$ ipython --no-banner

In [1]: import numpy as np

In [2]: from numpy import linalg as LA

In [3]: np.set_printoptions(precision=2, suppress=True, linewidth=140)

In [4]: J = np.array([[2.99, 2.88, 2.85, 1.12],
   ...:     [0.18, -0.06, 0.05, 0.18],
   ...:     [0.32, -0.13, -0.19, -0.07],
   ...:     [5.9, 6.11, 5.88, 2.06],
   ...:     [0.15, -0.03, -0.01, -0.07],
   ...:     [-0.11, 0.01, 0.19, 0.08],
   ...:     [3.05, 3.1, 3.05, 0.94],
   ...:     [-0.12, -0.15, 0.04, -0.17],
   ...:     [-0.02, 0.09, -0.03, -0.03],
   ...:     [6.07, 5.78, 5.9, 1.94],
   ...:     [6.0, 6.14, 5.98, 2.08],
   ...:     [6.07, 6.0, 5.92, 2.07],
   ...:     [0.08, 0.02, -0.09, 0.03]])

In [5]: print(J)
[[ 2.99  2.88  2.85  1.12]
 [ 0.18 -0.06  0.05  0.18]
 [ 0.32 -0.13 -0.19 -0.07]
 [ 5.9   6.11  5.88  2.06]
 [ 0.15 -0.03 -0.01 -0.07]
 [-0.11  0.01  0.19  0.08]
 [ 3.05  3.1   3.05  0.94]
 [-0.12 -0.15  0.04 -0.17]
 [-0.02  0.09 -0.03 -0.03]
 [ 6.07  5.78  5.9   1.94]
 [ 6.    6.14  5.98  2.08]
 [ 6.07  6.    5.92  2.07]
 [ 0.08  0.02 -0.09  0.03]]

In [6]: basis = J[[12, 6]].astype(float)

In [7]: for _ in range(5):
   ...:     lab = LA.norm(J[:, None] - basis, axis=-1).argmin(axis=1)
   ...:     basis = np.array([J[lab == j].mean(axis=0) for j in range(2)])
   ...: 

In [8]: print(lab)
[1 0 0 1 0 0 1 0 0 1 1 1 0]

In [9]: print(basis[1] - basis[0])
[4.94 5.04 4.94 1.71]

In [10]: dist = LA.norm(J[:, None] - J[None], axis=-1)

In [11]: print(dist[:5, :5])
[[ 0.    5.03  5.18  5.38  5.11]
 [ 5.03  0.    0.38 10.41  0.26]
 [ 5.18  0.38  0.   10.56  0.27]
 [ 5.38 10.41 10.56  0.   10.49]
 [ 5.11  0.26  0.27 10.49  0.  ]]

In [12]: print((dist + 1e9 * np.eye(13)).round(6).argmin(axis=1))
[ 6 12  4 10 12  8  0  8 12 11  3 10  8]

In [13]: other = np.array([[3, 0, 0, 3, 2, 0, 2, 0, 3],
    ...:     [2, 1, 3, 0, 1, 0, 1, 3, 2],
    ...:     [2, 0, 3, 1, 2, 0, 3, 2, 3],
    ...:     [0, 3, 2, 0, 0, 0, 2, 2, 3],
    ...:     [0, 2, 2, 3, 0, 0, 3, 2, 1]])

In [14]: W0 = other.T @ other

In [15]: print(W0)
[[17  2 12 11 12  0 14 10 19]
 [ 2 14 13  6  1  0 13 13 13]
 [12 13 26  9  9  0 22 23 23]
 [11  6  9 19  8  0 18  8 15]
 [12  1  9  8  9  0 11  7 14]
 [ 0  0  0  0  0  0  0  0  0]
 [14 13 22 18 11  0 27 19 26]
 [10 13 23  8  7  0 19 21 20]
 [19 13 23 15 14  0 26 20 32]]

In [16]: print(W0 @ W0)
[[1359  855 1724 1229 1000    0 1920 1500 2130]
 [ 855  913 1491  878  628    0 1551 1336 1637]
 [1724 1491 2693 1612 1269    0 2799 2383 3024]
 [1229  878 1612 1276  907    0 1888 1413 1999]
 [1000  628 1269  907  737    0 1416 1103 1568]
 [   0    0    0    0    0    0    0    0    0]
 [1920 1551 2799 1888 1416    0 3060 2468 3279]
 [1500 1336 2383 1413 1103    0 2468 2113 2660]
 [2130 1637 3024 1999 1568    0 3279 2660 3580]]

In [17]: print((W0 != 0).astype(int))
[[1 1 1 1 1 0 1 1 1]
 [1 1 1 1 1 0 1 1 1]
 [1 1 1 1 1 0 1 1 1]
 [1 1 1 1 1 0 1 1 1]
 [1 1 1 1 1 0 1 1 1]
 [0 0 0 0 0 0 0 0 0]
 [1 1 1 1 1 0 1 1 1]
 [1 1 1 1 1 0 1 1 1]
 [1 1 1 1 1 0 1 1 1]]

In [18]: Uu, sigma, Vt = LA.svd(W0)

In [19]: print(sigma.round(2) + 0)
[122.62  22.43  12.71   5.23   2.02   0.     0.     0.     0.  ]

In [20]: other = Uu[:, :5] @ np.diag(sigma[:5]) @ Vt[:5]

In [21]: print(LA.matrix_rank(other))
5

In [22]: print(np.round(np.abs(W0 - other).max(), 2))
0.0

In [23]: print(np.round(LA.norm(W0 - other) / LA.norm(W0), 2))
0.0

In [24]: print(other)
[[17.  2. 12. 11. 12.  0. 14. 10. 19.]
 [ 2. 14. 13.  6.  1.  0. 13. 13. 13.]
 [12. 13. 26.  9.  9.  0. 22. 23. 23.]
 [11.  6.  9. 19.  8.  0. 18.  8. 15.]
 [12.  1.  9.  8.  9.  0. 11.  7. 14.]
 [ 0.  0.  0.  0.  0.  0.  0.  0.  0.]
 [14. 13. 22. 18. 11.  0. 27. 19. 26.]
 [10. 13. 23.  8.  7.  0. 19. 21. 20.]
 [19. 13. 23. 15. 14.  0. 26. 20. 32.]]

In [25]: print(LA.matrix_rank(W0, rtol=0.05))
3

In [26]: data = np.load("arr.npy")

In [27]: print(data)
[[  0.7   -0.8   -0.2   -0.6    0.8    1.2   -1.7   -0.1   -2.9   -1.75   0.2    0.8 ]
 [  2.1   -1.4    0.3    1.4    0.1   -1.5   -1.7    0.6    1.     4.17  -0.8   -0.5 ]
 [ -0.6    0.5   -1.3   -0.9    0.5    0.5    0.5    0.5   -0.1   -2.67  -1.2    1.4 ]
 [  2.6    1.     1.2    2.1    1.8    0.4    0.     0.     0.2    6.26   0.4   -0.3 ]
 [  0.8   -1.1    0.     0.6   -1.6   -0.9   -2.    -0.5   -1.9    1.77   1.     0.1 ]
 [  0.     0.5    0.6   -3.5    0.2   -0.1   -1.5    2.6    1.2  -10.46   0.1   -0.9 ]
 [  0.3    0.4    0.5    1.1   -0.4    1.4    0.5    0.4    0.6    3.15   1.2    2.9 ]
 [ -0.2    1.2   -0.5    0.1   -0.7   -0.3    0.2    0.4   -1.6    0.23   1.3    0.  ]
 [ -0.1   -1.4    0.3    0.     0.    -1.     0.2    0.5    0.4    0.01   0.1   -1.2 ]
 [ -1.2    0.     0.4   -0.4   -1.8   -0.4    1.5   -0.5    0.9   -1.27  -0.9   -0.4 ]
 [  0.4    0.1   -0.3    0.4   -0.6    0.3   -0.8   -1.     0.     1.11  -0.4   -1.6 ]
 [  0.6    0.3   -0.1    0.9   -1.3   -0.3   -0.4   -1.     0.3    2.79   0.1   -0.1 ]
 [  0.6   -0.1   -0.4    2.     0.6   -0.5    0.2   -1.1    0.3    6.05  -1.9    1.3 ]
 [  2.5    0.8    0.5   -0.7   -0.1    0.5    0.8    0.    -0.2   -1.95  -0.6    2.8 ]
 [ -0.4    0.     0.9   -0.4    1.5   -0.6   -2.6   -1.9   -1.8   -1.15   1.     0.1 ]
 [  0.    -0.1    0.5   -1.     1.2    0.6    0.7    0.6   -1.3   -2.91   0.3    0.8 ]
 [ -0.5   -0.9    0.7    0.9    0.2   -0.3   -1.5    0.1    0.5    2.75  -1.1   -0.2 ]
 [  0.1   -0.4   -1.8   -2.9    1.7    0.6    0.8   -1.1   -0.2   -8.7    1.5    0.1 ]
 [ -0.5    0.9   -0.2   -0.1    0.1   -1.2    0.5    0.8    0.    -0.18   0.5    0.4 ]
 [  0.3    0.7    0.4    0.4    1.     1.1    0.1   -0.5    0.5    1.16  -0.6   -0.1 ]
 [  1.     0.    -0.6    0.8   -0.2    0.2    0.1    0.1   -0.1    2.39   0.6    0.8 ]
 [  2.6   -0.4   -2.2    0.1    2.3   -0.6   -0.9   -1.4    1.4    0.18  -2.1    1.2 ]
 [ -0.1   -1.7    0.2   -0.1   -1.1   -0.5    1.2    1.2   -0.3   -0.34  -0.4    0.1 ]
 [  2.1    0.6   -0.5   -0.8   -0.1   -0.4    0.5   -0.3    0.6   -2.4    0.5    0.1 ]
 [  1.7   -0.4   -0.5   -0.5   -0.2   -1.    -0.8   -1.9    0.7   -1.47   0.3   -1.2 ]
 [  0.1   -0.6   -1.2   -0.6    1.1    0.4    0.3    0.7   -0.1   -1.74  -1.6    1.1 ]
 [  1.4   -0.1    0.3   -0.9    0.8    0.7    0.5    0.5    1.5   -2.87   0.3   -0.4 ]
 [ -0.8   -1.3   -0.1   -0.3   -1.    -0.3    0.     1.    -1.2   -0.87   0.3   -2.4 ]
 [  0.2   -0.3   -0.9    0.8    1.8    0.1    1.5   -0.1    1.6    2.38  -0.2   -0.3 ]
 [ -0.9   -0.3    0.     0.1    0.8    0.6    0.5   -0.3   -1.1    0.25  -0.2    1.4 ]
 [  1.1   -1.4    0.5   -2.3   -0.1   -1.4   -0.5    1.3    0.9   -7.08  -0.6    0.9 ]
 [  0.2    0.9    0.3   -2.     1.1   -1.3    0.2   -1.1    0.4   -6.14   0.2   -0.9 ]
 [  0.3    1.6    0.4    1.6    0.3   -0.8    0.5   -1.3   -0.4    4.7   -0.7   -0.5 ]
 [ -0.4    0.6    0.3   -0.2   -0.7    0.5   -0.5    0.5   -0.7   -0.62  -0.9   -1.5 ]
 [  1.7    0.4   -2.1   -1.3   -1.7    0.5   -0.7   -1.     0.8   -3.84  -0.1   -1.2 ]
 [  0.9    1.4    2.2    0.3   -1.1   -0.3    0.8   -2.     0.     0.85  -0.3    0.5 ]
 [  0.1    0.2   -0.5    0.4   -0.4   -0.1   -0.2    1.3   -1.1    1.12   0.4    0.4 ]
 [  0.3    1.6   -1.5    0.7   -2.     0.5   -2.     0.1   -0.4    2.23   0.5    2.2 ]
 [ -0.3    0.    -1.     0.2    0.5    0.2    0.6    2.3    0.     0.5    0.     0.2 ]]

In [28]: Uu, sigma, Vt = LA.svd(data)

In [29]: print(sigma)
[23.65  8.45  7.67  7.31  6.44  6.2   5.43  4.91  4.38  3.71  3.54  0.15]

In [30]: other = Uu[:, :11] @ np.diag(sigma[:11]) @ Vt[:11]

In [31]: print(np.round(np.abs(data - other).max(), 2))
0.05

In [32]: print(np.round(LA.norm(data - other, 2), 2), np.round(sigma[11], 2))
0.15 0.15

In [33]: print(np.round(LA.norm(data - other) / LA.norm(data), 2))
0.0

In [34]: print(LA.matrix_rank(data, rtol=0.05))
11
